$ ipython --no-banner

In [1]: import numpy as np

In [2]: np.set_printoptions(precision=1, suppress=True, linewidth=140, sign=" ")

In [3]: rd = lambda a: np.round(a, 1) + 0

In [4]: F = np.load("test19.npy")

In [5]: F
Out[5]: 
array([[ -3,  -2,  -3,   1,  -1,   0,   2],
       [  0,   7,   2,   0,   2,   0,   2],
       [  2,   2, -18,   3,  -1,  -1,  -3],
       [ -1,   3,  -2,  14,   2,   3,  -3],
       [ -1,  -1,  -3,   2,   3,   0,  -1],
       [ -1,   1,   1,  -2,  -3,  -7,   2],
       [  2,  -3,  -2,   1,   1,   3,  16]])

In [6]: B = F / np.sqrt((F ** 2).mean(axis=1, keepdims=True))

In [7]: np.linalg.matrix_rank(F - F.mean(axis=1, keepdims=True))
Out[7]: np.int64(6)

In [8]: print(rd(B[1]))
[ 0.   2.4  0.7  0.   0.7  0.   0.7]

In [9]: np.linalg.matrix_rank(B) == np.linalg.matrix_rank(F)
Out[9]: np.True_

In [10]: x = np.array([2, 1, 1, 3, 0, 0, 1])

In [11]: target = F @ x

In [12]: print(target)
[-6 11 -6 38 -1 -4 18]

In [13]: rd(np.linalg.solve(F, F[:, 4]))
Out[13]: array([ 0.,  0.,  0.,  0.,  1.,  0.,  0.])

In [14]: rd(np.linalg.solve(F, -2 * target))
Out[14]: array([-4., -2., -2., -6.,  0.,  0., -2.])

In [15]: rd(np.linalg.solve(F.T, F[2]))
Out[15]: array([ 0.,  0.,  1.,  0.,  0.,  0.,  0.])

In [16]: rd(np.linalg.solve(F, target))
Out[16]: array([ 2.,  1.,  1.,  3.,  0.,  0.,  1.])

In [17]: theta = np.radians(15)

In [18]: r_ = np.eye(7)

In [19]: r_[2, 2] = r_[0, 0] = np.cos(theta)

In [20]: r_[2, 0], r_[0, 2] = -np.sin(theta), np.sin(theta)

In [21]: rd(r_)
Out[21]: 
array([[ 1. ,  0. ,  0.3,  0. ,  0. ,  0. ,  0. ],
       [ 0. ,  1. ,  0. ,  0. ,  0. ,  0. ,  0. ],
       [-0.3,  0. ,  1. ,  0. ,  0. ,  0. ,  0. ],
       [ 0. ,  0. ,  0. ,  1. ,  0. ,  0. ,  0. ],
       [ 0. ,  0. ,  0. ,  0. ,  1. ,  0. ,  0. ],
       [ 0. ,  0. ,  0. ,  0. ,  0. ,  1. ,  0. ],
       [ 0. ,  0. ,  0. ,  0. ,  0. ,  0. ,  1. ]])

In [22]: B = F @ r_.T

In [23]: rd(np.linalg.det(r_)), rd(np.trace(r_))
Out[23]: (np.float64(1.0), np.float64(6.9))

In [24]: np.allclose(np.linalg.norm(F, axis=1), np.linalg.norm(B, axis=1))
Out[24]: True

In [25]: np.allclose(F @ F.T, B @ B.T)
Out[25]: True

In [26]: B = F / np.linalg.norm(F, axis=1, keepdims=True)

In [27]: G = B @ B.T

In [28]: rd(G[4])
Out[28]: array([ 0.4, -0.2,  0.6,  0.5,  1. , -0.4,  0. ])

In [29]: (np.abs(G) > 0.9).astype(int)
Out[29]: 
array([[ 1,  0,  0,  0,  0,  0,  0],
       [ 0,  1,  0,  0,  0,  0,  0],
       [ 0,  0,  1,  0,  0,  0,  0],
       [ 0,  0,  0,  1,  0,  0,  0],
       [ 0,  0,  0,  0,  1,  0,  0],
       [ 0,  0,  0,  0,  0,  1,  0],
       [ 0,  0,  0,  0,  0,  0,  1]])

In [30]: rd(np.degrees(np.arccos(np.clip(G[4, 1], -1, 1))))
Out[30]: np.float64(103.3)

In [31]: print(rd(np.linalg.norm(B, axis=1)))
[ 1.  1.  1.  1.  1.  1.  1.]

In [32]: B = np.array([[1, 3], [2, 2]])

In [33]: K = np.tile(B, (2, 2))

In [34]: K
Out[34]: 
array([[ 1,  3,  1,  3],
       [ 2,  2,  2,  2],
       [ 1,  3,  1,  3],
       [ 2,  2,  2,  2]])

In [35]: rk = np.linalg.matrix_rank(K)

In [36]: print(rk)
2

In [37]: ns = np.linalg.svd(K)[2][rk:].T

In [38]: [int(np.linalg.matrix_rank(np.delete(K, i, axis=0))) for i in range(4)]
Out[38]: [2, 2, 2, 2]

In [39]: print(rd(ns @ ns.T))
[[ 0.5  0.  -0.5  0. ]
 [ 0.   0.5  0.  -0.5]
 [-0.5  0.   0.5  0. ]
 [ 0.  -0.5  0.   0.5]]

In [40]: print([int(np.linalg.matrix_rank(K[:i])) for i in range(1, len(K) + 1)])
[1, 2, 2, 2]

In [41]: ns.shape
Out[41]: (4, 2)

In [42]: B = np.array([[1, 1, -3, 2, 3, 3],
    ...:     [0, 3, -2, -1, 0, 3],
    ...:     [-3, 0, 1, 1, 2, -1],
    ...:     [3, -2, -2, -3, -2, 3],
    ...:     [2, 2, -2, -2, 0, 3],
    ...:     [3, 3, 2, 1, -1, -1]])

In [43]: C = np.array([[-2]])

In [44]: m1 = np.block([[B, np.zeros((6, 1))], [np.zeros((1, 6)), C]])

In [45]: print(m1)
[[ 1.  1. -3.  2.  3.  3.  0.]
 [ 0.  3. -2. -1.  0.  3.  0.]
 [-3.  0.  1.  1.  2. -1.  0.]
 [ 3. -2. -2. -3. -2.  3.  0.]
 [ 2.  2. -2. -2.  0.  3.  0.]
 [ 3.  3.  2.  1. -1. -1.  0.]
 [ 0.  0.  0.  0.  0.  0. -2.]]

In [46]: # 2 blocks once reordered

In [47]: w1 = np.array([[8, 3], [9, 0], [2, 3], [5, 9], [2, 3], [4, 8], [9, 7]])

In [48]: b = np.array([2, -2])

In [49]: act = np.maximum(m1 @ w1 + b, 0)

In [50]: rd((act > 0).mean(axis=0))
Out[50]: array([ 0.6,  0.6])

In [51]: np.linalg.matrix_rank(act)
Out[51]: np.int64(2)

In [52]: (act > 0).astype(int)
Out[52]: 
array([[ 1,  1],
       [ 1,  1],
       [ 0,  0],
       [ 0,  0],
       [ 1,  1],
       [ 1,  1],
       [ 0,  0]])

In [53]: C = np.array([[-3, -3], [-2, -2]])

In [54]: w1 @ C
Out[54]: 
array([[-30, -30],
       [-27, -27],
       [-12, -12],
       [-33, -33],
       [-12, -12],
       [-28, -28],
       [-41, -41]])

In [55]: act @ C
Out[55]: 
array([[-209., -209.],
       [-110., -110.],
       [   0.,    0.],
       [   0.,    0.],
       [-110., -110.],
       [-190., -190.],
       [   0.,    0.]])
